% python3 -q
>>> import numpy as np
>>> np.set_printoptions(suppress=True, linewidth=200)
>>> M = np.loadtxt("layer0.csv", delimiter=",")
>>> print(M.round(3))
[[0.333 0.    0.333 0.    0.333 0.    0.    0.   ]
 [0.    0.25  0.25  0.    0.    0.25  0.25  0.   ]
 [0.    0.5   0.5   0.    0.    0.    0.    0.   ]
 [0.    0.25  0.25  0.5   0.    0.    0.    0.   ]
 [0.    0.    0.333 0.    0.667 0.    0.    0.   ]
 [0.    0.25  0.    0.    0.    0.5   0.25  0.   ]
 [0.    0.    0.    0.    0.    0.    1.    0.   ]
 [0.    0.5   0.    0.    0.    0.    0.    0.5  ]]
>>> U, sigma, vt = np.linalg.svd(M, full_matrices=False)
>>> np.allclose(U * sigma @ vt, M)
True
>>> print(np.round(np.sqrt((sigma ** 2).sum()), 3), np.round(np.linalg.norm(M), 3))
1.972 1.972
>>> sigma.round(3)
array([1.158, 1.023, 0.836, 0.541, 0.516, 0.397, 0.291, 0.054])
>>> np.round(U.T @ M @ vt.T, 3) + 0
array([[1.158, 0.   , 0.   , 0.   , 0.   , 0.   , 0.   , 0.   ],
       [0.   , 1.023, 0.   , 0.   , 0.   , 0.   , 0.   , 0.   ],
       [0.   , 0.   , 0.836, 0.   , 0.   , 0.   , 0.   , 0.   ],
       [0.   , 0.   , 0.   , 0.541, 0.   , 0.   , 0.   , 0.   ],
       [0.   , 0.   , 0.   , 0.   , 0.516, 0.   , 0.   , 0.   ],
       [0.   , 0.   , 0.   , 0.   , 0.   , 0.397, 0.   , 0.   ],
       [0.   , 0.   , 0.   , 0.   , 0.   , 0.   , 0.291, 0.   ],
       [0.   , 0.   , 0.   , 0.   , 0.   , 0.   , 0.   , 0.054]])
>>> print(U.shape, sigma.shape, vt.shape)
(8, 8) (8,) (8, 8)
>>> q, V = np.linalg.qr(M[:, :4])[0], np.linalg.qr(M[:, 4:])[0]
>>> sigma = np.linalg.svd(q.T @ V, compute_uv=False)
>>> round(np.linalg.norm(q @ q.T - V @ V.T, 2), 3)
np.float64(1.0)
>>> np.round(np.degrees(np.arccos(sigma.clip(0, 1))), 3)
array([ 8.875, 52.398, 83.991, 90.   ])
>>> print(sigma.round(3) + 0)
[0.988 0.61  0.105 0.   ]
>>> round(np.linalg.norm(M, 2), 3)
np.float64(1.158)
>>> round(float(M[4] @ M[2]), 3)
0.167
>>> np.round(np.linalg.norm(M, axis=0), 3)
array([0.333, 0.829, 0.773, 0.5  , 0.745, 0.559, 1.061, 0.5  ])
>>> A2 = np.array([[7, -3, 0], [-1, 0, -2], [6, -4, 5]])
>>> cent = np.array([[2, 2, 0, -1, -1],
...     [1, -2, -1, 3, 0],
...     [0, 2, 0, -3, -3],
...     [-2, -3, -3, 1, 3],
...     [-3, 0, 3, 0, 3]])
>>> E = np.block([[A2, np.zeros((3, 5))], [np.zeros((5, 3)), cent]])
>>> E
array([[ 7., -3.,  0.,  0.,  0.,  0.,  0.,  0.],
       [-1.,  0., -2.,  0.,  0.,  0.,  0.,  0.],
       [ 6., -4.,  5.,  0.,  0.,  0.,  0.,  0.],
       [ 0.,  0.,  0.,  2.,  2.,  0., -1., -1.],
       [ 0.,  0.,  0.,  1., -2., -1.,  3.,  0.],
       [ 0.,  0.,  0.,  0.,  2.,  0., -3., -3.],
       [ 0.,  0.,  0., -2., -3., -3.,  1.,  3.],
       [ 0.,  0.,  0., -3.,  0.,  3.,  0.,  3.]])
>>> q, V = np.linalg.qr(E[:, :3])[0], np.linalg.qr(E[:, 3:])[0]
>>> sigma = np.linalg.svd(q.T @ V, compute_uv=False)
>>> (sigma > 0.9).sum()
np.int64(0)
>>> np.round(np.linalg.norm(q @ q.T - V @ V.T, 2), 3)
np.float64(1.0)
>>> x0 = np.array([0, 4, 4, 5, 5, 4, 2, 3])
>>> rhs = E @ x0
>>> rhs
array([-12.,  -8.,   4.,  15.,  -3.,  -5., -26.,   6.])
>>> np.round(np.linalg.solve(E, rhs + E[:, 0]), 3)
array([1., 4., 4., 5., 5., 4., 2., 3.])
>>> print(np.round(np.linalg.solve(E, E[:, 6]), 3))
[ 0. -0. -0. -0. -0. -0.  1. -0.]
>>> rng = np.random.default_rng(920262)
>>> lab = rng.permutation(8)
>>> A2 = E[:, lab] * rng.choice([-1, 1], 8)
>>> print(A2)
[[-0.  0.  7. -0. -0. -0. -3. -0.]
 [ 2.  0. -1. -0. -0. -0.  0. -0.]
 [-5.  0.  6. -0. -0. -0. -4. -0.]
 [-0.  2.  0. -2. -0.  1.  0.  1.]
 [-0.  1.  0.  2.  1. -0.  0. -3.]
 [-0.  0.  0. -2. -0.  3.  0.  3.]
 [-0. -2.  0.  3.  3. -3.  0. -1.]
 [-0. -3.  0. -0. -3. -3.  0. -0.]]
>>> U, _, vt = np.linalg.svd(E.T @ A2)
>>> np.round(U @ vt, 3) + 0
array([[ 0.,  0.,  1.,  0.,  0.,  0.,  0.,  0.],
       [ 0.,  0.,  0.,  0.,  0.,  0.,  1.,  0.],
       [-1.,  0.,  0.,  0.,  0.,  0.,  0.,  0.],
       [ 0.,  1.,  0.,  0.,  0.,  0.,  0.,  0.],
       [ 0.,  0.,  0., -1.,  0.,  0.,  0.,  0.],
       [ 0.,  0.,  0.,  0., -1.,  0.,  0.,  0.],
       [ 0.,  0.,  0.,  0.,  0.,  0.,  0., -1.],
       [ 0.,  0.,  0.,  0.,  0., -1.,  0.,  0.]])
>>> np.round(np.linalg.lstsq(E, A2)[0], 3) + 0
array([[ 0.,  0.,  1.,  0.,  0.,  0.,  0.,  0.],
       [ 0.,  0.,  0.,  0.,  0.,  0.,  1.,  0.],
       [-1.,  0.,  0.,  0.,  0.,  0.,  0.,  0.],
       [ 0.,  1.,  0.,  0.,  0.,  0.,  0.,  0.],
       [ 0.,  0.,  0., -1.,  0.,  0.,  0.,  0.],
       [ 0.,  0.,  0.,  0., -1.,  0.,  0.,  0.],
       [ 0.,  0.,  0.,  0.,  0.,  0.,  0., -1.],
       [ 0.,  0.,  0.,  0.,  0., -1.,  0.,  0.]])
>>> lab
array([2, 3, 0, 4, 5, 7, 1, 6])
>>> u = np.array([-2, 0, 1, -2, 1, 2, -3, 3])
>>> A2 = E + np.outer(u, np.eye(8)[0])
>>> print(round(np.linalg.det(A2) / np.linalg.det(E), 3), round(1 + np.linalg.solve(E, u)[0], 3))
0.371 0.371
>>> np.linalg.matrix_rank(np.linalg.inv(A2) - np.linalg.inv(E), tol=1e-8)
np.int64(1)
>>> mat = np.array([[0.0, 0.0, -6.0, 4.0, 0.0],
...     [0.0, 0.0, 2.0, -3.0, 3.0],
...     [-6.0, 2.0, 0.0, 0.0, 0.0],
...     [4.0, -3.0, 0.0, 0.0, 0.0],
...     [0.0, 3.0, 0.0, 0.0, 0.0]])
>>> U, sigma, vt = np.linalg.svd(mat)
>>> print(np.argmax(sigma[:-1] / (sigma[1:] + 1e-6)) + 1)
4
>>> sigma.round(3) + 0
array([8.081, 8.081, 2.949, 2.949, 0.   ])
>>> A2 = U[:, :4] @ np.diag(sigma[:4]) @ vt[:4]
>>> print(np.round(np.linalg.norm(mat - A2, 2), 3), round(float(sigma[4]), 3))
0.0 0.0
>>> np.linalg.matrix_rank(mat, rtol=0.1)
np.int64(4)
>>> np.round(np.linalg.norm(mat, 2) / np.linalg.norm(mat), 3)
np.float64(0.664)
>>> np.linalg.cond(mat) > 100
np.True_
>>> feats = np.load("block18.npy")
>>> feats.round(3)
array([[ 1.449, -0.289,  0.657, -1.817, -1.756],
       [-1.843, -0.58 ,  0.131,  2.291,  0.041],
       [ 1.069, -0.609,  0.888, -1.349, -2.209],
       [ 0.002,  1.104, -1.127,  0.021,  2.552],
       [-1.847, -0.522,  0.071,  2.298,  0.179],
       [-0.959, -1.205,  0.99 ,  1.174, -2.067],
       [-1.803, -0.251, -0.195,  2.248,  0.772],
       [ 1.722,  0.87 , -0.457, -2.134,  0.72 ],
       [-1.685, -0.007, -0.414,  2.106,  1.248],
       [ 1.844,  0.443,  0.009, -2.296, -0.358],
       [-0.779, -1.213,  1.044,  0.949, -2.221],
       [ 1.801,  0.737, -0.303, -2.235,  0.355],
       [-1.637,  0.064, -0.475,  2.048,  1.376],
       [ 1.686,  0.009,  0.412, -2.107, -1.244],
       [-1.276, -1.146,  0.851,  1.571, -1.693],
       [ 0.277,  1.167, -1.122, -0.323,  2.49 ],
       [ 1.377, -0.36 ,  0.712, -1.729, -1.865],
       [ 0.634, -0.863,  1.04 , -0.811, -2.472],
       [-0.621, -1.209,  1.079,  0.751, -2.329]])
>>> (E != 0).astype(int)
array([[1, 1, 0, 0, 0, 0, 0, 0],
       [1, 0, 1, 0, 0, 0, 0, 0],
       [1, 1, 1, 0, 0, 0, 0, 0],
       [0, 0, 0, 1, 1, 0, 1, 1],
       [0, 0, 0, 1, 1, 1, 1, 0],
       [0, 0, 0, 0, 1, 0, 1, 1],
       [0, 0, 0, 1, 1, 1, 1, 1],
       [0, 0, 0, 1, 0, 1, 0, 1]])
>>> print(np.flatnonzero(np.linalg.matrix_power((E != 0) + (E.T != 0) + np.eye(8), 8)[6]))
[3 4 5 6 7]
>>> np.round(np.sort(np.linalg.eigvals(E).real), 3)
array([-2.646, -0.96 ,  0.366,  0.366,  2.957,  2.957,  4.125,  8.835])
>>> x0 = np.array([-3, -2, 2, -3, 2])
>>> h = np.maximum(feats @ x0, 0)
>>> np.flatnonzero(h > 1e-9)
array([ 1,  3,  4,  6,  7,  8, 12, 15])
>>> np.round(feats.T @ h, 3)
array([-2.459,  1.036, -1.673,  3.096,  4.241])
>>> print(h.round(3))
[0.    0.159 0.    0.575 0.19  0.    0.32  0.023 0.418 0.    0.    0.    0.443 0.    0.    0.538 0.    0.    0.   ]
>>> dist = np.linalg.norm(feats[:, None] - feats[None], axis=-1)
>>> dist[:5, :5].round(3)
array([[0.   , 5.595, 0.852, 5.399, 5.651],
       [5.595, 0.   , 5.23 , 4.391, 0.162],
       [0.852, 5.23 , 0.   , 5.716, 5.308],
       [5.399, 4.391, 5.716, 0.   , 4.279],
       [5.651, 0.162, 5.308, 4.279, 0.   ]])
>>> np.round(np.linalg.norm(feats, axis=1), 3)
array([3., 3., 3., 3., 3., 3., 3., 3., 3., 3., 3., 3., 3., 3., 3., 3., 3., 3., 3.])
>>> (dist + 1e9 * np.eye(19)).round(6).argmin(axis=1)
array([16,  4, 16, 15,  1, 10,  8, 11, 12, 11, 18,  7,  8,  0,  5,  3,  0,  2, 10])
>>> np.linalg.matrix_rank(dist ** 2)
np.int64(3)
>>> A2 = M / np.sqrt((M ** 2).mean(axis=1, keepdims=True))
>>> np.round(np.linalg.norm(A2, axis=1), 3)
array([2.828, 2.828, 2.828, 2.828, 2.828, 2.828, 2.828, 2.828])
>>> np.linalg.matrix_rank(A2) == np.linalg.matrix_rank(M)
np.True_
>>> A2[3].round(3)
array([0.   , 1.155, 1.155, 2.309, 0.   , 0.   , 0.   , 0.   ])
>>> J = np.load("test9.npy")
>>> J
array([[-3.,  1.,  0.,  0.,  0.],
       [ 0., -3.,  1.,  0.,  0.],
       [ 0.,  0., -3.,  1.,  0.],
       [ 0.,  0.,  0., -3.,  1.],
       [ 0.,  0.,  0.,  0., -3.]])
>>> # triangular
>>> np.linalg.matrix_rank(J - J[0, 0] * np.eye(5))
np.int64(4)
>>> J @ J
array([[ 9., -6.,  1.,  0.,  0.],
       [ 0.,  9., -6.,  1.,  0.],
       [ 0.,  0.,  9., -6.,  1.],
       [ 0.,  0.,  0.,  9., -6.],
       [ 0.,  0.,  0.,  0.,  9.]])
>>> arr = np.load("x.npy")
>>> arr
array([[-8,  0,  0,  0,  0,  0,  0],
       [ 0, -7,  0,  0,  0,  0,  0],
       [ 0,  0, -7,  0,  0,  0,  0],
       [ 0,  0,  0,  2,  0,  0,  0],
       [ 0,  0,  0,  0,  3,  0,  0],
       [ 0,  0,  0,  0,  0,  5,  0],
       [ 0,  0,  0,  0,  0,  0, -2]])
>>> round(np.linalg.det(arr), 3)
np.float64(23520.0)
>>> arr @ arr
array([[64,  0,  0,  0,  0,  0,  0],
       [ 0, 49,  0,  0,  0,  0,  0],
       [ 0,  0, 49,  0,  0,  0,  0],
       [ 0,  0,  0,  4,  0,  0,  0],
       [ 0,  0,  0,  0,  9,  0,  0],
       [ 0,  0,  0,  0,  0, 25,  0],
       [ 0,  0,  0,  0,  0,  0,  4]])
>>> (np.linalg.matrix_power((arr != 0) + (arr.T != 0) + np.eye(7), 7) > 0).astype(int)
array([[1, 0, 0, 0, 0, 0, 0],
       [0, 1, 0, 0, 0, 0, 0],
       [0, 0, 1, 0, 0, 0, 0],
       [0, 0, 0, 1, 0, 0, 0],
       [0, 0, 0, 0, 1, 0, 0],
       [0, 0, 0, 0, 0, 1, 0],
       [0, 0, 0, 0, 0, 0, 1]])
>>> np.round(np.sort(np.linalg.eigvals(arr).real), 3)
array([-8., -7., -7., -2.,  2.,  3.,  5.])
>>> (arr != 0).astype(int)
array([[1, 0, 0, 0, 0, 0, 0],
       [0, 1, 0, 0, 0, 0, 0],
       [0, 0, 1, 0, 0, 0, 0],
       [0, 0, 0, 1, 0, 0, 0],
       [0, 0, 0, 0, 1, 0, 0],
       [0, 0, 0, 0, 0, 1, 0],
       [0, 0, 0, 0, 0, 0, 1]])
